$ python3 -q
>>> import numpy as np
>>> np.set_printoptions(suppress=True, linewidth=200)
>>> E = np.array([[0, 0, 1], [0, 0, 1], [1, 1, 0]])
>>> # rows and columns are dependent
>>> evals, vecs = np.linalg.eigh(E)
>>> np.round(vecs.T @ E @ vecs, 3) + 0
array([[-1.414,  0.   ,  0.   ],
       [ 0.   ,  0.   ,  0.   ],
       [ 0.   ,  0.   ,  1.414]])
>>> np.abs(vecs[:, -1]).round(6).argmax()
np.int64(2)
>>> np.round(np.linalg.eigvalsh(E @ E), 3)
array([0., 2., 2.])
>>> evals.sum(), np.trace(E)
(np.float64(0.0), np.int64(0))
>>> np.round(vecs @ np.diag(evals) @ vecs.T, 3) + 0
array([[0., 0., 1.],
       [0., 0., 1.],
       [1., 1., 0.]])
>>> np.round(np.linalg.eigvalsh(E + 3 * np.eye(3)), 3)
array([1.586, 3.   , 4.414])
>>> np.unique(evals.round(6) + 0, return_counts=True)[1]
array([1, 1, 1])
>>> X = np.array([[0.1, 0.9, -0.6, -2.0, 0.4, 1.0],
...     [0.9, 1.7, -1.8, -0.5, -1.5, -0.4],
...     [-0.5, 0.0, -0.2, -0.8, -1.6, 0.1],
...     [-1.5, -0.9, -1.3, -0.3, -0.3, 1.6],
...     [0.4, -1.3, 0.7, 0.1, 0.9, 0.6],
...     [0.7, -0.2, 0.5, 0.0, 0.9, 0.8],
...     [0.3, 0.6, -1.4, -0.6, -1.2, 0.3],
...     [-1.1, 0.8, 0.4, 0.4, 0.3, -1.1],
...     [-1.1, -2.2, -0.8, -1.9, -0.2, 0.6],
...     [2.1, -1.6, 1.2, 2.0, -1.3, 0.0],
...     [-0.3, -1.3, 0.0, -0.7, 1.1, -0.1]])
>>> X
array([[ 0.1,  0.9, -0.6, -2. ,  0.4,  1. ],
       [ 0.9,  1.7, -1.8, -0.5, -1.5, -0.4],
       [-0.5,  0. , -0.2, -0.8, -1.6,  0.1],
       [-1.5, -0.9, -1.3, -0.3, -0.3,  1.6],
       [ 0.4, -1.3,  0.7,  0.1,  0.9,  0.6],
       [ 0.7, -0.2,  0.5,  0. ,  0.9,  0.8],
       [ 0.3,  0.6, -1.4, -0.6, -1.2,  0.3],
       [-1.1,  0.8,  0.4,  0.4,  0.3, -1.1],
       [-1.1, -2.2, -0.8, -1.9, -0.2,  0.6],
       [ 2.1, -1.6,  1.2,  2. , -1.3,  0. ],
       [-0.3, -1.3,  0. , -0.7,  1.1, -0.1]])
>>> x0 = np.array([-3, -2, -1, 3, -3, -1])
>>> rhs = X @ x0
>>> np.round(np.linalg.solve(X.T @ X, X.T @ rhs), 3)
array([-3., -2., -1.,  3., -3., -1.])
>>> rhs.round(3)
array([-9.7, -0.9,  4. ,  6. , -2.3, -5.7,  0.8,  2.7,  2.8,  5.6, -1.8])
>>> rng = np.random.default_rng(1975)
>>> rhs = rhs + 0.1 * rng.normal(size=11)
>>> rhs.round(3)
array([-9.629, -1.036,  4.242,  5.975, -2.349, -5.752,  0.809,  2.802,  2.553,  5.657, -1.781])
>>> coef, *_ = np.linalg.lstsq(X, rhs)
>>> np.round(np.linalg.norm(rhs - X @ coef), 3)
np.float64(0.258)
>>> [round(float(np.linalg.norm(np.linalg.solve(X.T @ X + lam * np.eye(6), X.T @ rhs))), 2) for lam in (0, 1, 10, 100)]
[5.75, 4.99, 2.37, 0.4]
